$ python -q
>>> import numpy as np
>>> np.set_printoptions(precision=1, suppress=True, linewidth=100)
>>> feats = np.loadtxt("arr.csv", delimiter=",")
>>> print(feats.round(1) + 0)
[[1.  0.2 0.  0.  0.  0. ]
 [0.2 1.  0.2 0.  0.  0. ]
 [0.  0.2 1.  0.2 0.  0. ]
 [0.  0.  0.2 1.  0.2 0. ]
 [0.  0.  0.  0.2 1.  0.2]
 [0.  0.  0.  0.  0.2 1. ]]
>>> vals, vecs = np.linalg.eigh(feats)
>>> x = np.array([3, -3, 0, 1, 0, 3])
>>> np.round(vecs * np.sqrt(vals) @ vecs.T, 1) + 0
array([[1. , 0.1, 0. , 0. , 0. , 0. ],
       [0.1, 1. , 0.1, 0. , 0. , 0. ],
       [0. , 0.1, 1. , 0.1, 0. , 0. ],
       [0. , 0. , 0.1, 1. , 0.1, 0. ],
       [0. , 0. , 0. , 0.1, 1. , 0.1],
       [0. , 0. , 0. , 0. , 0.1, 1. ]])
>>> np.round(vecs * np.abs(vals) @ vecs.T, 1) + 0
array([[1. , 0.2, 0. , 0. , 0. , 0. ],
       [0.2, 1. , 0.2, 0. , 0. , 0. ],
       [0. , 0.2, 1. , 0.2, 0. , 0. ],
       [0. , 0. , 0.2, 1. , 0.2, 0. ],
       [0. , 0. , 0. , 0.2, 1. , 0.2],
       [0. , 0. , 0. , 0. , 0.2, 1. ]])
>>> (np.sign(vecs[:, -1].round(6)) == np.sign(vecs[0, -1].round(6))).astype(int)
array([1, 1, 1, 1, 1, 1])
>>> np.linalg.eigvalsh(feats[1:, 1:])
array([0.7, 0.8, 0.9, 1.2, 1.4])
>>> np.linalg.norm(feats, axis=1)
array([1., 1., 1., 1., 1., 1.])
>>> np.linalg.norm(feats, axis=1).argmax()
np.int64(2)
>>> np.round(np.linalg.norm(feats, "nuc"), 1)
np.float64(6.0)
>>> round(float(np.linalg.norm(feats, 2)), 1)
1.4
>>> round(np.linalg.norm(feats[0], 1), 1), np.round(np.linalg.norm(feats[0], np.inf), 1)
(np.float64(1.2), np.float64(1.0))
>>> np.round(np.linalg.norm(feats[0] - feats[5]), 1)
np.float64(1.4)
>>> np.linalg.norm(feats, axis=0)
array([1., 1., 1., 1., 1., 1.])
>>> round(np.linalg.norm(feats, 1), 1), round(float(np.linalg.norm(feats, np.inf)), 1)
(np.float64(1.5), 1.5)
>>> Q, vecs = np.linalg.qr(feats[:, :2])[0], np.linalg.qr(feats[:, 2:])[0]
>>> sig = np.linalg.svd(Q.T @ vecs, compute_uv=False)
>>> round(float(np.linalg.norm(Q @ Q.T - vecs @ vecs.T, 2)), 1)
1.0
>>> sig.round(1) + 0
array([0.4, 0. ])
>>> vals, vecs = np.linalg.eigh(feats)
>>> np.unique(vals.round(6) + 0, return_counts=True)[1]
array([1, 1, 1, 1, 1, 1])
>>> np.abs(vecs[:, -1])
array([0.3, 0.4, 0.5, 0.5, 0.4, 0.3])
>>> print(np.abs(vecs[:, -1]).round(6).argmax())
2
>>> np.linalg.svd(feats, compute_uv=False)
array([1.4, 1.2, 1. , 0.9, 0.8, 0.7])
>>> np.linalg.eigvalsh(feats @ feats)
array([0.5, 0.6, 0.8, 1.1, 1.5, 2. ])
>>> A2 = np.array([[-6, -4, -7, 2, 1, -2],
...     [3, 7, 4, 7, 7, 8],
...     [6, -2, -5, -9, -1, -2],
...     [4, 8, -6, -8, 2, -9],
...     [0, -9, 1, 7, -2, 3],
...     [2, 6, -9, 9, 2, -4]])
>>> F = A2 - A2.T
>>> F
array([[  0,  -7, -13,  -2,   1,  -4],
       [  7,   0,   6,  -1,  16,   2],
       [ 13,  -6,   0,  -3,  -2,   7],
       [  2,   1,   3,   0,  -5, -18],
       [ -1, -16,   2,   5,   0,   1],
       [  4,  -2,  -7,  18,  -1,   0]])
>>> A2 = np.linalg.inv(F)
>>> round(float(np.linalg.cond(F)), 1)
1.8
>>> A2.round(1) + 0
array([[ 0. ,  0. ,  0.1,  0. ,  0. ,  0. ],
       [ 0. ,  0. ,  0. ,  0. , -0.1,  0. ],
       [-0.1,  0. ,  0. ,  0. ,  0. ,  0. ],
       [ 0. ,  0. ,  0. ,  0. ,  0. ,  0. ],
       [ 0. ,  0.1,  0. ,  0. ,  0. ,  0. ],
       [ 0. ,  0. ,  0. ,  0. ,  0. ,  0. ]])
>>> round(np.linalg.slogdet(F)[0], 1)
np.float64(1.0)
>>> (np.abs(A2) > 1e-9).astype(int)
array([[0, 1, 1, 1, 1, 1],
       [1, 0, 1, 1, 1, 1],
       [1, 1, 0, 1, 1, 1],
       [1, 1, 1, 0, 1, 1],
       [1, 1, 1, 1, 0, 1],
       [1, 1, 1, 1, 1, 0]])
>>> print(np.round(F @ A2, 1) + 0)
[[1. 0. 0. 0. 0. 0.]
 [0. 1. 0. 0. 0. 0.]
 [0. 0. 1. 0. 0. 0.]
 [0. 0. 0. 1. 0. 0.]
 [0. 0. 0. 0. 1. 0.]
 [0. 0. 0. 0. 0. 1.]]
